% python3 -q
>>> import numpy as np
>>> np.set_printoptions(precision=3, suppress=True, linewidth=160)
>>> rnd = lambda a: np.round(a, 3) + 0
>>> rng = np.random.default_rng(247762)
>>> idx = rng.integers(0, 2, 5)
>>> F = np.triu((idx[:, None] == idx) & (rng.random((5, 5)) < 0.8), 1).astype(int)
>>> F += F.T
>>> F
array([[0, 1, 1, 0, 0],
       [1, 0, 1, 0, 0],
       [1, 1, 0, 0, 0],
       [0, 0, 0, 0, 0],
       [0, 0, 0, 0, 0]])
>>> # null space of dimension 2
>>> U, sv, VT = np.linalg.svd(F)
>>> V = VT[:(sv > 1e-8).sum()]
>>> x = F[3] + -2 * F[1] + rng.integers(2) * np.eye(5)[4]
>>> x
array([-2.,  0., -2.,  0.,  0.])
>>> np.linalg.matrix_rank(np.vstack([F, x]))
np.int64(3)
>>> rnd(np.linalg.norm(x - V.T @ V @ x))
np.float64(0.0)
>>> np.allclose(V.T @ V @ x, x)
True
>>> th = np.radians(180)
>>> Rm = np.eye(5)
>>> Rm[2, 2] = Rm[4, 4] = np.cos(th)
>>> Rm[2, 4], Rm[4, 2] = -np.sin(th), np.sin(th)
>>> rnd(Rm)
array([[ 1.,  0.,  0.,  0.,  0.],
       [ 0.,  1.,  0.,  0.,  0.],
       [ 0.,  0., -1.,  0.,  0.],
       [ 0.,  0.,  0.,  1.,  0.],
       [ 0.,  0.,  0.,  0., -1.]])
>>> other = F @ Rm.T
>>> np.allclose(np.linalg.norm(F, axis=1), np.linalg.norm(other, axis=1))
True
>>> rnd(other)
array([[ 0.,  1., -1.,  0.,  0.],
       [ 1.,  0., -1.,  0.,  0.],
       [ 1.,  1.,  0.,  0.,  0.],
       [ 0.,  0.,  0.,  0.,  0.],
       [ 0.,  0.,  0.,  0.,  0.]])
>>> rnd(np.linalg.det(Rm)), np.trace(Rm)
(np.float64(1.0), np.float64(1.0))
>>> np.allclose(F @ F.T, other @ other.T)
True
>>> rnd(np.abs(other - F).max(axis=0))
array([0., 0., 2., 0., 0.])
>>> rnd(np.linalg.svd(F, compute_uv=False)), rnd(np.linalg.svd(other, compute_uv=False))
(array([2., 1., 1., 0., 0.]), array([2., 1., 1., 0., 0.]))
>>> (F + F.T) / 2
array([[0., 1., 1., 0., 0.],
       [1., 0., 1., 0., 0.],
       [1., 1., 0., 0., 0.],
       [0., 0., 0., 0., 0.],
       [0., 0., 0., 0., 0.]])
>>> rnd(np.abs(np.linalg.eigvals(F)).max())
np.float64(2.0)
>>> F.inv()
Traceback (most recent call last):
  File "<python-input-30>", line 1, in <module>
    F.inv()
    ^^^^^
AttributeError: 'numpy.ndarray' object has no attribute 'inv'
>>> np.trace(F)
np.int64(0)
>>> rnd(np.linalg.det(F))
np.float64(0.0)
>>> K = np.loadtxt("w.csv", delimiter=",")
>>> rnd(K)
array([[0.375, 0.125, 0.125, 0.375],
       [0.2  , 0.4  , 0.   , 0.4  ],
       [0.286, 0.   , 0.429, 0.286],
       [0.4  , 0.   , 0.   , 0.6  ]])
>>> # rows sum to 1
>>> idx = rng.permutation(4)
>>> other = K[:, idx] * rng.choice([-1, 1], 4)
>>> rnd(other)
array([[ 0.375, -0.125,  0.375,  0.125],
       [ 0.4  , -0.4  ,  0.2  ,  0.   ],
       [ 0.286,  0.   ,  0.286,  0.429],
       [ 0.6  ,  0.   ,  0.4  ,  0.   ]])
>>> U, _, VT = np.linalg.svd(K.T @ other)
>>> rnd(U @ VT)
array([[ 0.,  0.,  1.,  0.],
       [ 0., -1.,  0.,  0.],
       [ 0.,  0.,  0.,  1.],
       [ 1.,  0.,  0.,  0.]])
>>> rnd(np.linalg.lstsq(K, other)[0])
array([[ 0.,  0.,  1.,  0.],
       [ 0., -1.,  0.,  0.],
       [ 0.,  0.,  0.,  1.],
       [ 1.,  0.,  0.,  0.]])
>>> rnd(np.linalg.matrix_power(K, 100))
array([[0.366, 0.076, 0.08 , 0.477],
       [0.366, 0.076, 0.08 , 0.477],
       [0.366, 0.076, 0.08 , 0.477],
       [0.366, 0.076, 0.08 , 0.477]])
>>> rnd(K @ np.ones(4))
array([1., 1., 1., 1.])
>>> pr = np.eye(4)[1]
>>> for _ in range(5):
...     pr = pr @ K
...     print(pr.round(3))
... 
[0.2 0.4 0.  0.4]
[0.315 0.185 0.025 0.475]
[0.352 0.113 0.05  0.484]
[0.363 0.089 0.066 0.482]
[0.366 0.081 0.073 0.48 ]
>>> rnd(np.linalg.norm(K, axis=0))
array([0.65 , 0.419, 0.446, 0.862])
>>> rnd(np.linalg.norm(K, "nuc"))
np.float64(1.937)
>>> rnd(np.linalg.norm(K, axis=1))
array([0.559, 0.6  , 0.589, 0.721])
>>> rnd(np.linalg.norm(K) ** 2 / np.linalg.norm(K, 2) ** 2)
np.float64(1.225)
>>> rnd(np.linalg.norm(K, 1)), rnd(np.linalg.norm(K, np.inf))
(np.float64(1.661), np.float64(1.0))
>>> rnd(K[2] @ K[1])
np.float64(0.171)
>>> W0 = np.load("sample9.npy")
>>> rnd(W0)
array([[ 0.845, -0.223,  0.806,  0.957],
       [-0.223, -0.608, -0.022, -0.688],
       [ 0.806, -0.022, -0.632,  0.3  ],
       [ 0.957, -0.688,  0.3  ,  0.395]])
>>> # null space of dimension 1
>>> evals, V = np.linalg.eigh(W0)
>>> rnd(V.T @ V)
array([[1., 0., 0., 0.],
       [0., 1., 0., 0.],
       [0., 0., 1., 0.],
       [0., 0., 0., 1.]])
>>> rnd(np.linalg.svd(W0, compute_uv=False))
array([2., 1., 1., 0.])
>>> np.unique(evals.round(6) + 0, return_counts=True)[1]
array([2, 1, 1])
>>> rnd(np.abs(V[:, -1]))
array([0.727, 0.218, 0.291, 0.582])
>>> (evals > 1e-8).sum(), (evals < -1e-8).sum()
(np.int64(1), np.int64(2))
>>> U, sv, VT = np.linalg.svd(W0)
>>> rnd(sv)
array([2., 1., 1., 0.])
>>> other = U[:, :3] @ np.diag(sv[:3]) @ VT[:3]
>>> rnd(other)
array([[ 0.845, -0.223,  0.806,  0.957],
       [-0.223, -0.608, -0.022, -0.688],
       [ 0.806, -0.022, -0.632,  0.3  ],
       [ 0.957, -0.688,  0.3  ,  0.395]])
>>> np.linalg.matrix_rank(other)
np.int64(3)
>>> rnd(other.ravel(order="F"))
array([ 0.845, -0.223,  0.806,  0.957, -0.223, -0.608, -0.022, -0.688,  0.806, -0.022, -0.632,  0.3  ,  0.957, -0.688,  0.3  ,  0.395])
>>> T = other.reshape(4, 2, -1)
>>> rnd(T[:, 0])
array([[ 0.845, -0.223],
       [-0.223, -0.608],
       [ 0.806, -0.022],
       [ 0.957, -0.688]])
>>> np.einsum("ihd,jhd->hij", T, T).shape
(2, 4, 4)
>>> rnd(T.sum(axis=1))
array([[ 1.651,  0.734],
       [-0.245, -1.297],
       [ 0.174,  0.278],
       [ 1.257, -0.293]])
>>> T.shape
(4, 2, 2)
>>> rnd(T.transpose(1, 0, 2))
array([[[ 0.845, -0.223],
        [-0.223, -0.608],
        [ 0.806, -0.022],
        [ 0.957, -0.688]],

       [[ 0.806,  0.957],
        [-0.022, -0.688],
        [-0.632,  0.3  ],
        [ 0.3  ,  0.395]]])
>>> rnd(np.swapaxes(T, 1, 2)[2])
array([[ 0.806, -0.632],
       [-0.022,  0.3  ]])
>>> rnd(np.einsum("ihd,ihd->ih", T, T))
array([[0.763, 1.566],
       [0.42 , 0.474],
       [0.651, 0.489],
       [1.39 , 0.246]])
>>> M = np.load("data.npy")
>>> M
array([[-12.058,   1.661,  10.047,   5.26 ,  10.246],
       [  9.431,  -7.176, -14.011,  20.162,  -9.088],
       [-20.875,  12.802,  -3.081,  -8.786,  21.739],
       [ -8.034,   7.871,  -0.826, -15.462,   9.069],
       [ -4.19 ,   5.627, -10.848, -10.843,   5.343]])
>>> proj = np.triu(np.array([[-3, -3, -3, -2, 1],
...     [3, 0, -2, 2, -1],
...     [0, -2, -1, 0, 2],
...     [1, -3, 2, 3, -3],
...     [0, 1, 3, -2, -2]]), 1) + np.eye(5)
>>> other = proj @ M @ np.linalg.inv(proj)
>>> rnd(np.poly(other))
array([    1.   ,    32.434,   966.95 , 10402.112,  6295.305,  1867.157])
>>> rnd(np.trace(other)), np.trace(M)
(np.float64(-32.434), np.float64(-32.434))
>>> np.linalg.matrix_rank(other)
np.int64(5)
>>> f, g = M[0], M[4]
>>> rnd(f @ f)
np.float64(381.745)
>>> pr = (f @ g) / (f @ f) * f
>>> rnd(g - pr)
array([ -5.814,   5.851,  -9.495, -10.135,   6.723])
>>> rnd((g - pr) @ f)
np.float64(0.0)
>>> rnd(pr)
array([ 1.624, -0.224, -1.353, -0.708, -1.38 ])
>>> U, sv, VT = np.linalg.svd(M)
>>> np.argmax(sv[:-1] / (sv[1:] + 1e-6)) + 1
np.int64(3)
>>> rnd(sv)
array([47.853, 21.233, 19.646,  1.151,  0.081])
>>> other = U[:, :3] @ np.diag(sv[:3]) @ VT[:3]
>>> rnd(np.linalg.norm(M - other) / np.linalg.norm(M))
np.float64(0.021)
>>> np.linalg.matrix_rank(other)
np.int64(3)
>>> rnd(np.abs(M - other).max())
np.float64(0.657)
>>> other = M + rng.integers(-2, 3, (5, 3)) @ rng.integers(-2, 3, (3, 5))
>>> rnd(other)
array([[ -8.058, -10.339,  18.047,   5.26 ,   8.246],
       [ 12.431, -13.176, -10.011,  20.162, -13.088],
       [-22.875,  10.802,  -0.081, -13.786,  12.739],
       [ -2.034,   7.871,  -2.826,  -9.462,  11.069],
       [ -7.19 ,  11.627, -14.848, -10.843,   9.343]])
>>> rnd(np.linalg.svd(other - M, compute_uv=False))
array([20.06 , 12.316,  5.561,  0.   ,  0.   ])
>>> rnd(other - M)
array([[  4., -12.,   8.,   0.,  -2.],
       [  3.,  -6.,   4.,   0.,  -4.],
       [ -2.,  -2.,   3.,  -5.,  -9.],
       [  6.,   0.,  -2.,   6.,   2.],
       [ -3.,   6.,  -4.,   0.,   4.]])
>>> np.linalg.matrix_rank(other - M, tol=1e-8)
np.int64(3)
>>> X = np.loadtxt("layer5.csv", delimiter=",")
>>> X
array([[0., 2., 0.],
       [2., 2., 0.],
       [1., 2., 0.]])
>>> # looks like rank 2
>>> idx = rng.permutation(3)
>>> idx
array([2, 1, 0])
>>> other = X[idx][:, idx]
>>> np.allclose(other, X)
False
>>> rnd(np.sort(np.abs(np.linalg.eigvals(other))))
array([0.   , 1.236, 3.236])
>>> np.trace(other)
np.float64(2.0)
>>> np.diag(other)
array([0., 2., 0.])
>>> other = X + rng.integers(-2, 3, (3, 2)) @ rng.integers(-2, 3, (2, 3))
>>> other
array([[-5., -2.,  2.],
       [ 1.,  0.,  4.],
       [ 7.,  6.,  0.]])
>>> np.abs(other - X).sum(axis=1)
array([11.,  7., 10.])
>>> np.linalg.matrix_rank(other - X, tol=1e-8)
np.int64(2)
>>> Q = other.astype(float).copy()
>>> for j in range(3):
...     Q[:, j] -= Q[:, :j] @ (Q[:, :j].T @ Q[:, j])
...     Q[:, j] /= np.linalg.norm(Q[:, j])
... 
>>> rnd(Q.T @ Q)
array([[1., 0., 0.],
       [0., 1., 0.],
       [0., 0., 1.]])
>>> other = np.array([[2], [0], [3], [-2], [2]])
>>> W2 = np.array([[1, 1, -3, -3]])
>>> J = other @ W2 + 0.3 * rng.normal(size=(5, 4))
>>> rnd(J)
array([[  1.982,   1.906,  -5.735,  -5.572],
       [ -0.086,   0.115,   0.302,   0.183],
       [  3.058,   3.207,  -9.223, -10.028],
       [ -1.611,  -2.047,   6.   ,   6.237],
       [  1.974,   1.547,  -5.838,  -6.153]])
>>> U, sv, VT = np.linalg.svd(J)
>>> rnd(sv)
array([20.888,  0.486,  0.413,  0.316])
>>> np.argmax(sv[:-1] / (sv[1:] + 1e-6)) + 1
np.int64(1)
>>> other = U[:, :1] @ np.diag(sv[:1]) @ VT[:1]
>>> rnd(np.linalg.norm(J - other) / np.linalg.norm(J))
np.float64(0.034)
>>> proj = J @ np.linalg.solve(J.T @ J, J.T)
>>> rnd(np.trace(proj))
np.float64(4.0)
>>> rnd(proj @ J[:, 1])
array([ 1.906,  0.115,  3.207, -2.047,  1.547])
>>> other = np.array([[-3, 1], [1, 0], [3, -3], [0, -2]])
>>> np.linalg.matrix_rank(J @ other)
np.int64(2)
>>> rnd(np.einsum("ij,ij->i", J, J))
array([ 71.501,   0.145, 205.251,  81.682,  78.234])
>>> rnd(np.einsum("ik,kj->ij", J, other))
array([[-21.246,  30.331],
       [  1.279,  -1.358],
       [-33.637,  50.782],
       [ 20.787, -32.084],
       [-21.889,  31.794]])
>>> rnd(np.einsum("ik,kj->ji", J, other))
array([[-21.246,   1.279, -33.637,  20.787, -21.889],
       [ 30.331,  -1.358,  50.782, -32.084,  31.794]])
>>> E = (rng.random((5, 5)) < 0.3) + np.eye(5)
>>> E /= E.sum(axis=1, keepdims=True)
>>> rnd(E)
array([[0.333, 0.333, 0.   , 0.333, 0.   ],
       [0.333, 0.333, 0.333, 0.   , 0.   ],
       [0.   , 0.   , 0.667, 0.   , 0.333],
       [0.   , 0.   , 0.   , 1.   , 0.   ],
       [0.   , 0.5  , 0.   , 0.   , 0.5  ]])
>>> Q, Rm = np.linalg.qr(E)
>>> rnd(np.abs(np.diag(Rm)))
array([0.471, 0.5  , 0.707, 1.024, 0.108])
>>> Q.shape, Rm.shape
((5, 5), (5, 5))
>>> rnd(Q @ Rm)
array([[0.333, 0.333, 0.   , 0.333, 0.   ],
       [0.333, 0.333, 0.333, 0.   , 0.   ],
       [0.   , 0.   , 0.667, 0.   , 0.333],
       [0.   , 0.   , 0.   , 1.   , 0.   ],
       [0.   , 0.5  , 0.   , 0.   , 0.5  ]])
>>> rnd(np.linalg.norm(E) ** 2 / np.linalg.norm(E, 2) ** 2)
np.float64(2.334)
>>> rnd(np.linalg.norm(E, axis=1))
array([0.577, 0.577, 0.745, 1.   , 0.707])
>>> rnd(np.linalg.norm(E, "nuc"))
np.float64(3.228)
>>> rnd(np.linalg.norm(E[0] - E[3]))
np.float64(0.816)
>>> rnd(np.linalg.norm(E, 1)), rnd(np.linalg.norm(E, np.inf))
(np.float64(1.333), np.float64(1.0))
>>> E @ np.ones(5)
array([1., 1., 1., 1., 1.])
>>> rnd(np.linalg.matrix_power(E, 100))
array([[0.   , 0.001, 0.001, 0.997, 0.001],
       [0.001, 0.002, 0.002, 0.995, 0.001],
       [0.001, 0.002, 0.002, 0.993, 0.002],
       [0.   , 0.   , 0.   , 1.   , 0.   ],
       [0.001, 0.002, 0.002, 0.994, 0.001]])
>>> pr = np.eye(5)[0]
>>> for _ in range(4):
...     pr = pr @ E
...     print(pr.round(3))
... 
[0.333 0.333 0.    0.333 0.   ]
[0.222 0.222 0.111 0.444 0.   ]
[0.148 0.148 0.148 0.519 0.037]
[0.099 0.117 0.148 0.568 0.068]
>>> other = np.array([[-3, -3, -1], [-2, -3, 2], [-1, -3, 3]])
>>> m1 = np.triu(other, 1)
>>> m1
array([[ 0, -3, -1],
       [ 0,  0,  2],
       [ 0,  0,  0]])
>>> # triangular, det is the product of the diagonal
>>> idx = rng.permutation(3)
>>> idx
array([0, 2, 1])
>>> other = m1[idx][:, idx]
>>> np.trace(other)
np.int64(0)
>>> rnd(np.sort(np.abs(np.linalg.eigvals(other))))
array([0., 0., 0.])
>>> rnd(np.linalg.det(other)), rnd(np.linalg.det(m1[idx]))
(np.float64(0.0), np.float64(0.0))
